$ python3 -q
>>> import numpy as np
>>> import numpy.linalg as la
>>> np.set_printoptions(precision=2, suppress=True, linewidth=140)
>>> tidy = lambda a: np.round(a, 2) + 0
>>> K = np.load("run16.npy")
>>> print(K)
[[ 3  1 -1]
 [ 0  0  0]
 [ 1  0  0]
 [ 2  1 -1]
 [ 0  0  0]
 [ 2  1 -1]
 [ 0 -1  0]
 [ 0  0  0]
 [ 2  0 -1]
 [ 1 -1  0]
 [ 0  0  0]
 [ 0  0  0]
 [ 1  0  0]
 [ 0  0  0]
 [ 0 -1  0]
 [ 2  1 -1]
 [ 2  1 -1]
 [ 0 -1  0]
 [ 0 -1  0]
 [ 2  1 -1]
 [ 0  0  0]
 [ 0 -1  0]
 [ 1  0  0]
 [ 1  0  0]]
>>> # rows 1 and 4 are equal
>>> gram = np.cov(K, rowvar=False)
>>> print(tidy(K.std(axis=0)))
[0.94 0.71 0.45]
>>> print(np.median(K, axis=0))
[0.5 0.  0. ]
>>> print(tidy(np.corrcoef(K.T)))
[[ 1.    0.75 -0.89]
 [ 0.75  1.   -0.78]
 [-0.89 -0.78  1.  ]]
>>> D = la.norm(K[:, None] - K[None], axis=-1)
>>> print(tidy(D[:5, :5]))
[[0.   3.32 2.45 1.   3.32]
 [3.32 0.   1.   2.45 0.  ]
 [2.45 1.   0.   1.73 1.  ]
 [1.   2.45 1.73 0.   2.45]
 [3.32 0.   1.   2.45 0.  ]]
>>> print(np.unravel_index(D.round(6).argmax(), D.shape))
(np.int64(0), np.int64(6))
>>> print(tidy(la.norm(K - K.mean(axis=0), axis=1)))
[2.49 0.88 0.34 1.69 0.88 1.69 1.33 0.88 1.36 1.05 0.88 0.88 0.34 0.88 1.33 1.69 1.69 1.33 1.33 1.69 0.88 1.33 0.34 0.34]
>>> print(np.flatnonzero(D[8] < D.mean() / 2))
[8]
>>> print(D.mean(axis=1).argmax())
0
